$ ipython --no-banner

In [1]: import numpy as np

In [2]: import numpy.linalg as la

In [3]: np.set_printoptions(precision=2, suppress=True, linewidth=100, floatmode="fixed")

In [4]: O, _ = la.qr(np.array([[-1.2, -0.8, -1.4, -0.9],
   ...:     [-0.7, 0.3, -1.6, -0.4],
   ...:     [0.8, 0.9, -1.4, -1.1],
   ...:     [-0.5, -1.2, 2.0, 0.0]]))

In [5]: m1 = O[:, :4]

In [6]: m1
Out[6]: 
array([[-0.71, -0.07, -0.68, -0.17],
       [-0.42, -0.67,  0.39,  0.47],
       [ 0.48, -0.26, -0.62,  0.57],
       [-0.30,  0.69,  0.08,  0.66]])

In [7]: # orthonormal columns

In [8]: rng = np.random.default_rng(30875)

In [9]: out = m1 + rng.integers(-2, 3, (4, 3)) @ rng.integers(-2, 3, (3, 4))

In [10]: out
Out[10]: 
array([[-0.71, -2.07,  1.32, -0.17],
       [-4.42,  1.33,  2.39, -3.53],
       [ 2.48,  1.74, -4.62,  4.57],
       [-2.30,  2.69,  0.08, -0.34]])

In [11]: la.matrix_rank(out - m1, tol=1e-8)
Out[11]: np.int64(3)

In [12]: (m1 + m1.T) / 2
Out[12]: 
array([[-0.71, -0.24, -0.10, -0.23],
       [-0.24, -0.67,  0.07,  0.58],
       [-0.10,  0.07, -0.62,  0.33],
       [-0.23,  0.58,  0.33,  0.66]])

In [13]: la.determinant(m1)
AttributeError: module 'numpy.linalg' has no attribute 'determinant'


In [14]: assert m1 == m1.T
ValueError: The truth value of an array with more than one element is ambiguous. Use a.any() or a.all()


In [15]: np.allclose(m1 @ m1.T, m1.T @ m1)
Out[15]: True

In [16]: np.allclose(m1, m1.T)
Out[16]: False

In [17]: la.matrix_power(m1, 2)
Out[17]: 
array([[ 0.27,  0.15,  0.86, -0.41],
       [ 0.63,  0.70, -0.18,  0.28],
       [-0.70,  0.69,  0.01, -0.18],
       [-0.23, -0.01,  0.47,  0.85]])

In [18]: round(float(la.det(m1)), 2)
Out[18]: -1.0

In [19]: lab = rng.permutation(4)

In [20]: lab
Out[20]: array([0, 2, 1, 3])

In [21]: out = m1[lab][:, lab]

In [22]: round(np.trace(out), 2)
Out[22]: np.float64(-1.35)

In [23]: np.round(la.det(out), 2), np.round(la.det(m1[lab]), 2)
Out[23]: (np.float64(-1.0), np.float64(1.0))

In [24]: out
Out[24]: 
array([[-0.71, -0.68, -0.07, -0.17],
       [ 0.48, -0.62, -0.26,  0.57],
       [-0.42,  0.39, -0.67,  0.47],
       [-0.30,  0.08,  0.69,  0.66]])

In [25]: W0 = np.vander(np.arange(2) - 1, 3, increasing=True)

In [26]: W0
Out[26]: 
array([[ 1, -1,  1],
       [ 1,  0,  0]])

In [27]: out = W0 / np.sqrt((W0 ** 2).mean(axis=1, keepdims=True))

In [28]: W0 - W0.mean(axis=1, keepdims=True)
Out[28]: 
array([[ 0.67, -1.33,  0.67],
       [ 0.67, -0.33, -0.33]])

In [29]: la.norm(out, axis=1)
Out[29]: array([1.73, 1.73])

In [30]: la.matrix_rank(out) == la.matrix_rank(W0)
Out[30]: np.True_

In [31]: la.matrix_rank(W0 - W0.mean(axis=1, keepdims=True))
Out[31]: np.int64(2)

In [32]: out[0]
Out[32]: array([ 1.00, -1.00,  1.00])

In [33]: u = np.array([3, 1, 0])

In [34]: np.array([np.convolve(row, u, "same") for row in W0])
Out[34]: 
array([[-2,  2,  1],
       [ 1,  0,  0]])

In [35]: np.polyval(u, W0[0])
Out[35]: array([4, 2, 4])

In [36]: out = W0 / la.norm(W0, axis=1, keepdims=True)

In [37]: C2 = out @ out.T

In [38]: C2
Out[38]: 
array([[1.00, 0.58],
       [0.58, 1.00]])

In [39]: np.argwhere(np.triu(np.abs(C2) > 0.95, 1))
Out[39]: array([], shape=(0, 2), dtype=int64)

In [40]: (np.abs(C2) > 0.9).astype(int)
Out[40]: 
array([[1, 0],
       [0, 1]])

In [41]: round(float(np.degrees(np.arccos(np.clip(C2[0, 1], -1, 1)))), 2)
Out[41]: 54.74

In [42]: lab = rng.permutation(2)

In [43]: lab
Out[43]: array([0, 1])

In [44]: out = C2[lab][:, lab]

In [45]: np.sort(np.abs(la.eigvals(out)))
Out[45]: array([0.42, 1.58])

In [46]: np.diag(out)
Out[46]: array([1.00, 1.00])

In [47]: np.allclose(out, C2)
Out[47]: True

In [48]: round(float(la.det(out)), 2), np.round(la.det(C2[lab]), 2)
Out[48]: (0.67, np.float64(0.67))

In [49]: out
Out[49]: 
array([[1.00, 0.58],
       [0.58, 1.00]])

In [50]: K = np.loadtxt("case7.csv", delimiter=",")

In [51]: K
Out[51]: 
array([[0.25, 0.00, 0.38, 0.38],
       [0.30, 0.40, 0.00, 0.30],
       [0.29, 0.29, 0.43, 0.00],
       [0.00, 0.17, 0.17, 0.67]])

In [52]: # rows sum to 1

In [53]: O = K.astype(float).copy()

In [54]: for j in range(4):
    ...:     O[:, j] -= O[:, :j] @ (O[:, :j].T @ O[:, j])
    ...:     O[:, j] /= la.norm(O[:, j])
    ...: 

In [55]: np.round(O.T @ O, 2) + 0
Out[55]: 
array([[1.00, 0.00, 0.00, 0.00],
       [0.00, 1.00, 0.00, 0.00],
       [0.00, 0.00, 1.00, 0.00],
       [0.00, 0.00, 0.00, 1.00]])

In [56]: x = np.array([0, -1, 1, -2])

In [57]: h1 = np.maximum(K @ x, 0)

In [58]: np.maximum(K @ x, 0) - np.maximum(-K @ x, 0)
Out[58]: array([-0.38, -1.00,  0.14, -1.33])

In [59]: np.tanh(K @ x)
Out[59]: array([-0.36, -0.76,  0.14, -0.87])

In [60]: K.T @ h1
Out[60]: array([0.04, 0.04, 0.06, 0.00])

In [61]: np.maximum(K @ (3 * x), 0)
Out[61]: array([0.00, 0.00, 0.43, 0.00])

In [62]: K * (h1 > 1e-9)[:, None]
Out[62]: 
array([[0.00, 0.00, 0.00, 0.00],
       [0.00, 0.00, 0.00, 0.00],
       [0.29, 0.29, 0.43, 0.00],
       [0.00, 0.00, 0.00, 0.00]])

In [63]: np.flatnonzero(h1 > 1e-9)
Out[63]: array([2])

In [64]: left, sv, Vt = la.svd(K, full_matrices=False)

In [65]: np.cumsum(sv ** 2) / np.sum(sv ** 2)
Out[65]: array([0.69, 0.88, 0.98, 1.00])

In [66]: (sv > 1e-8).sum()
Out[66]: np.int64(4)

In [67]: np.round(left.T @ left, 2) + 0
Out[67]: 
array([[1.00, 0.00, 0.00, 0.00],
       [0.00, 1.00, 0.00, 0.00],
       [0.00, 0.00, 1.00, 0.00],
       [0.00, 0.00, 0.00, 1.00]])

In [68]: proj = np.triu(np.array([[1, 2, 1, 0], [1, 2, 2, 0], [0, 0, 2, 1], [2, 0, 0, 2]]), 1) + np.eye(4)

In [69]: out = proj @ K @ la.inv(proj)

In [70]: round(np.trace(out), 2), np.round(np.trace(K), 2)
Out[70]: (np.float64(1.75), np.float64(1.75))

In [71]: la.matrix_rank(out)
Out[71]: np.int64(4)

In [72]: round(la.det(out), 2)
Out[72]: np.float64(0.03)

In [73]: proj @ K - K @ proj
Out[73]: 
array([[ 0.89,  0.59,  0.18,  0.22],
       [ 0.57, -0.03, -0.24,  0.00],
       [ 0.00, -0.40, -0.69,  0.24],
       [ 0.00,  0.00, -0.33, -0.17]])

In [74]: def softmax(z):
    ...:     e = np.exp(z - z.max(axis=-1, keepdims=True))
    ...:     return e / e.sum(axis=-1, keepdims=True)
    ...: 

In [75]: softmax(K[1])
Out[75]: array([0.26, 0.29, 0.19, 0.26])

In [76]: scores = K @ K.T / np.sqrt(4)

In [77]: softmax(scores)[1] @ K
Out[77]: array([0.21, 0.22, 0.24, 0.34])
